% python3 -q
>>> import numpy as np
>>> np.set_printoptions(suppress=True, linewidth=140)
>>> E = np.load("block7.npy")
>>> print(E)
[[0 0 0 0]
 [0 0 0 0]
 [1 3 2 6]
 [0 0 0 0]]
>>> x0 = np.array([-6, -5, 6, -7])
>>> h1 = np.maximum(E @ x0, 0)
>>> print(np.maximum(E @ x0, 0) - np.maximum(-E @ x0, 0))
[  0   0 -51   0]
>>> print(E * (h1 > 1e-9)[:, None])
[[0 0 0 0]
 [0 0 0 0]
 [0 0 0 0]
 [0 0 0 0]]
>>> print(E.T @ h1)
[0 0 0 0]
>>> U, sig, Vh = np.linalg.svd(E)
>>> print(sig.round(2))
[7.07 0.   0.   0.  ]
>>> M2 = U[:, :1] @ np.diag(sig[:1]) @ Vh[:1]
>>> print(round(np.linalg.norm(E - M2, 2), 2), sig[1])
0.0 0.0
>>> print(np.linalg.matrix_rank(E, rtol=0.05))
1
>>> feats = np.load("out12.npy")
>>> print(feats)
[[-0.2  -0.6  -0.5  -0.5 ]
 [-0.2  -0.58 -0.51 -0.51]
 [-0.4  -1.5  -0.5   0.2 ]]
>>> print([round(float(x), 2) for x in np.linalg.svd(feats, compute_uv=False)[:3]])
[1.97, 0.78, 0.01]
>>> print(np.argsort(-np.linalg.norm(feats, axis=0).round(6), kind="stable")[:3])
[1 2 3]
>>> M2 = np.array([[2, 3], [-3, -3], [-3, 1]])
>>> K = np.tile(M2, (2, 3))
>>> print(K)
[[ 2  3  2  3  2  3]
 [-3 -3 -3 -3 -3 -3]
 [-3  1 -3  1 -3  1]
 [ 2  3  2  3  2  3]
 [-3 -3 -3 -3 -3 -3]
 [-3  1 -3  1 -3  1]]
>>> print(round(float(np.linalg.norm(feats) ** 2 / np.linalg.norm(feats, 2) ** 2), 2))
1.16
>>> arr = np.array([[-0.84, -0.02, -0.34, 0.24, -0.18],
...     [-1.16, 1.13, -1.59, 1.0, -0.23],
...     [-1.59, 0.63, -1.29, 0.84, -0.33],
...     [-2.37, -0.19, -0.83, 0.6, -0.51]])
>>> # rank 2
>>> U, sig, Vh = np.linalg.svd(arr)
>>> evecs = Vh[:(sig > 1e-8).sum()]
>>> rng = np.random.default_rng(1027)
>>> x0 = arr[2] + 5 * arr[1] + rng.integers(2) * np.eye(5)[3]
>>> print(x0.round(2))
[-7.39  6.28 -9.24  6.84 -1.48]
>>> print(np.round(np.diag(evecs.T @ evecs), 2))
[0.86 0.5  0.44 0.17 0.04]
>>> print(np.round(np.linalg.norm(x0 - evecs.T @ evecs @ x0), 2))
0.91
>>> print(np.round(evecs.T @ evecs, 2))
[[ 0.86  0.22  0.15 -0.13  0.19]
 [ 0.22  0.5  -0.39  0.22  0.06]
 [ 0.15 -0.39  0.44 -0.27  0.03]
 [-0.13  0.22 -0.27  0.17 -0.02]
 [ 0.19  0.06  0.03 -0.02  0.04]]
>>> print(np.round(np.linalg.norm(arr, 2) / np.linalg.norm(arr), 2))
0.94
>>> print([round(float(x), 2) for x in np.linalg.svd(arr, compute_uv=False)[:3]])
[4.16, 1.47, 0.0]
>>> rk = np.linalg.matrix_rank(arr)
>>> print(rk)
2
>>> ns = np.linalg.svd(arr)[2][rk:].T
>>> print(np.round(ns @ ns.T, 2))
[[ 0.14 -0.22 -0.15  0.13 -0.19]
 [-0.22  0.5   0.39 -0.22 -0.06]
 [-0.15  0.39  0.56  0.27 -0.03]
 [ 0.13 -0.22  0.27  0.83  0.02]
 [-0.19 -0.06 -0.03  0.02  0.96]]
>>> print(ns.shape)
(5, 3)
>>> print([int(np.linalg.matrix_rank(arr[:i])) for i in range(1, len(arr) + 1)])
[1, 2, 2, 2]
>>> print(np.round(arr @ ns, 2) + 0)
[[0. 0. 0.]
 [0. 0. 0.]
 [0. 0. 0.]
 [0. 0. 0.]]
>>> def softmax(z):
...     e = np.exp(z - z.max(axis=-1, keepdims=True))
...     return e / e.sum(axis=-1, keepdims=True)
... 
>>> print(np.round(softmax(10 * arr[2]), 2) + 0)
[0.   0.11 0.   0.89 0.  ]
>>> S = arr @ arr.T / np.sqrt(5)
>>> print(np.round(softmax(S)[2] @ arr, 2))
[-1.64  0.5  -1.18  0.78 -0.34]
>>> print(softmax(S).round(6).argmax(axis=1))
[3 1 1 3]
>>> X = np.loadtxt("data.csv", delimiter=",")
>>> print(X.round(2))
[[-16.56  -5.25 -21.18 -20.02]
 [ -5.73  -1.44  -9.34  -9.15]
 [ -1.8   -0.66  -3.3   -3.53]
 [ -1.31  -0.62  -2.22  -2.47]
 [ -1.16  -0.6   -1.89  -2.13]
 [ -0.05  -0.04  -0.05  -0.07]
 [  0.15   0.11   0.14   0.18]
 [  1.77   1.42   1.27   1.66]
 [  2.8    2.26   1.83   2.41]
 [  4.37   3.52   2.61   3.44]
 [  6.18   4.96   3.47   4.56]
 [  9.33   7.42   4.9    6.39]
 [ 41.09  30.9   19.34  23.6 ]]
>>> # null space of dimension 1
>>> print(round(np.trace(np.linalg.pinv(X) @ X), 2))
3.0
>>> print(np.round(X @ np.linalg.pinv(X) @ X, 2))
[[-16.56  -5.25 -21.18 -20.02]
 [ -5.73  -1.44  -9.34  -9.15]
 [ -1.8   -0.66  -3.3   -3.53]
 [ -1.31  -0.62  -2.22  -2.47]
 [ -1.16  -0.6   -1.89  -2.13]
 [ -0.05  -0.04  -0.05  -0.07]
 [  0.15   0.11   0.14   0.18]
 [  1.77   1.42   1.27   1.66]
 [  2.8    2.26   1.83   2.41]
 [  4.37   3.52   2.61   3.44]
 [  6.18   4.96   3.47   4.56]
 [  9.33   7.42   4.9    6.39]
 [ 41.09  30.9   19.34  23.6 ]]
>>> print(np.unique(X.round(6), axis=0).shape)
(13, 4)
>>> print(np.linalg.lstsq(X[:-1].T, X[-1])[2])
3
>>> print(np.abs(np.diag(np.linalg.qr(X)[1])) > 1e-9)
[ True  True  True False]
>>> Xc = X - X.mean(axis=0)
>>> U, sig, Vh = np.linalg.svd(Xc, full_matrices=False)
>>> print(round(float((sig ** 2).sum() ** 2 / (sig ** 4).sum()), 2))
1.09
>>> print(np.round(Vh[0] * np.sign(Vh[0, np.abs(Vh[0]).argmax()]), 2))
[0.64 0.42 0.43 0.48]
>>> G = np.cov(X, rowvar=False)
>>> print(np.argsort(-X.std(axis=0).round(6), kind="stable"))
[0 3 2 1]
>>> print(round(float(np.corrcoef(X[:, 0], X[:, 2])[0, 1]), 2))
0.93
>>> r0 = np.array([1, -2, 3])
>>> print(np.round(np.cross(X[12, :3], X[4, :3]), 2))
[-46.86  55.22  11.33]
>>> print(np.round(np.polyval(r0, X[12]), 2))
[1609.45  896.27  338.46  512.93]
>>> M2 = np.array([[1, 1], [1, -1]])
>>> M = np.kron(M2, np.kron(M2, M2))[rng.permutation(8)][:4]
>>> print(M)
[[ 1  1  1  1 -1 -1 -1 -1]
 [ 1  1  1  1  1  1  1  1]
 [ 1 -1 -1  1 -1  1  1 -1]
 [ 1 -1  1 -1  1 -1  1 -1]]
>>> print(round(np.linalg.norm(M, 1), 2), np.round(np.linalg.norm(M, np.inf), 2))
4.0 8.0
>>> print(round(np.linalg.norm(M) ** 2 / np.linalg.norm(M, 2) ** 2, 2))
4.0
>>> print(round(np.linalg.norm(M[1] - M[0]), 2))
4.0
>>> print(np.linalg.norm(M, axis=1).argmax())
0
>>> M2 = M / np.linalg.norm(M, axis=1, keepdims=True)
>>> G = M2 @ M2.T
>>> print((G - 2 * np.eye(4)).round(6).argmax(axis=1))
[1 0 0 0]
>>> print((np.abs(G) > 0.9).astype(int))
[[1 0 0 0]
 [0 1 0 0]
 [0 0 1 0]
 [0 0 0 1]]
>>> print(np.round(np.linalg.norm(M2, axis=1), 2))
[1. 1. 1. 1.]
>>> print(np.degrees(np.arccos(np.clip(G[3, 1], -1, 1))))
90.0
>>> blk = np.stack([M, -2 * M, M[::-1]])
>>> print(np.einsum("bij,cij->bc", blk, blk))
[[ 32 -64   0]
 [-64 128   0]
 [  0   0  32]]
>>> print(np.linalg.matrix_rank(blk))
[4 4 4]
>>> print((blk @ M.T).shape)
(3, 4, 4)
>>> M2 = np.array([[-3, 3]])
>>> F = M2.T @ M2
>>> print(F)
[[ 9 -9]
 [-9  9]]
>>> # looks like rank 1
>>> blk = np.stack([F, 3 * F, F[::-1]])
>>> print(np.einsum("bij,cij->bc", blk, blk))
[[ 324  972 -324]
 [ 972 2916 -972]
 [-324 -972  324]]
>>> print(blk.sum(axis=0))
[[ 27 -27]
 [-27  27]]
>>> evals, evecs = np.linalg.eigh(F)
>>> x0 = np.array([-2, -2])
>>> print(x0 @ F @ x0 / (x0 @ x0), evals[0], evals[-1])
0.0 0.0 18.0
>>> print(np.abs(F).sum(axis=1).max(), np.abs(evals).max())
18 18.0
>>> print((np.sign(evecs[:, -1].round(6)) == np.sign(evecs[0, -1].round(6))).astype(int))
[1 0]
>>> print(np.round(np.linalg.eigvalsh(F[1:, 1:]), 2))
[9.]
>>> print(np.round(evecs * np.abs(evals) @ evecs.T, 2))
[[ 9. -9.]
 [-9.  9.]]
>>> mat = np.loadtxt("sample7.csv", delimiter=",")
>>> print(mat)
[[  9.   3.   1.   9.   3.]
 [  9.   8.   3.   7.   1.]
 [  9.   9.   6.   3.   2.]
 [  0.   5.   9.   6.   6.]
 [ -9. -13.  -5.  -5.   1.]]
>>> print(round(np.linalg.norm(mat[0], 1), 2), round(np.linalg.norm(mat[0], np.inf), 2))
25.0 9.0
>>> print(np.linalg.norm(mat, axis=1).argmax())
4
>>> print(np.round(np.linalg.norm(mat, "nuc"), 2))
51.38
>>> print(np.round(np.linalg.norm(mat, axis=1), 2))
[13.45 14.28 14.53 13.34 17.35]
